$ python -q
>>> import numpy as np
>>> from numpy import linalg as LA
>>> np.set_printoptions(precision=2, suppress=True, linewidth=100)
>>> rnd = lambda a: np.round(a, 2) + 0
>>> data = np.array([[0, -4, 3], [4, 0, 3], [-3, -3, 0]])
>>> LA.matrix_rank(data, rtol=0.1)
np.int64(2)
>>> LA.cond(data) > 100
np.True_
>>> np.argsort(-LA.norm(data, axis=0).round(6), kind="stable")[:3]
array([0, 1, 2])
>>> [round(float(x), 2) for x in LA.svd(data, compute_uv=False)[:3]]
[5.83, 5.83, 0.0]
>>> blk = np.stack([data, -1 * data, data[::-1]])
>>> np.einsum("bij,cij->bc", blk, blk)
array([[ 68, -68,  49],
       [-68,  68, -49],
       [ 49, -49,  68]])
>>> blk.shape
(3, 3, 3)
>>> LA.matrix_rank(blk.reshape(3, -1))
np.int64(2)
>>> blk.sum(axis=0)
array([[-3, -3,  0],
       [ 4,  0,  3],
       [ 0, -4,  3]])
>>> LA.matrix_rank(blk)
array([2, 2, 2])
>>> arr = np.loadtxt("x.csv", delimiter=",")
>>> arr
array([[ 5.,  5., -1.],
       [-1.,  5.,  5.],
       [ 5., -1.,  5.]])
>>> rng = np.random.default_rng(17)
>>> z = rng.permutation(3)
>>> M2 = arr[:, z] * rng.choice([-1, 1], 3)
>>> M2
array([[-5.,  1.,  5.],
       [ 1., -5.,  5.],
       [-5., -5., -1.]])
>>> U, _, Vh = LA.svd(arr.T @ M2)
>>> z
array([0, 2, 1])
>>> rnd(U @ Vh)
array([[-1.,  0.,  0.],
       [ 0.,  0.,  1.],
       [ 0., -1.,  0.]])
>>> z = rng.permutation(3)
>>> z
array([0, 1, 2])
>>> M2 = arr[z][:, z]
>>> np.trace(M2)
np.float64(15.0)
>>> np.diag(M2)
array([5., 5., 5.])
>>> rnd(np.sort(np.abs(LA.eigvals(M2))))
array([6., 6., 9.])
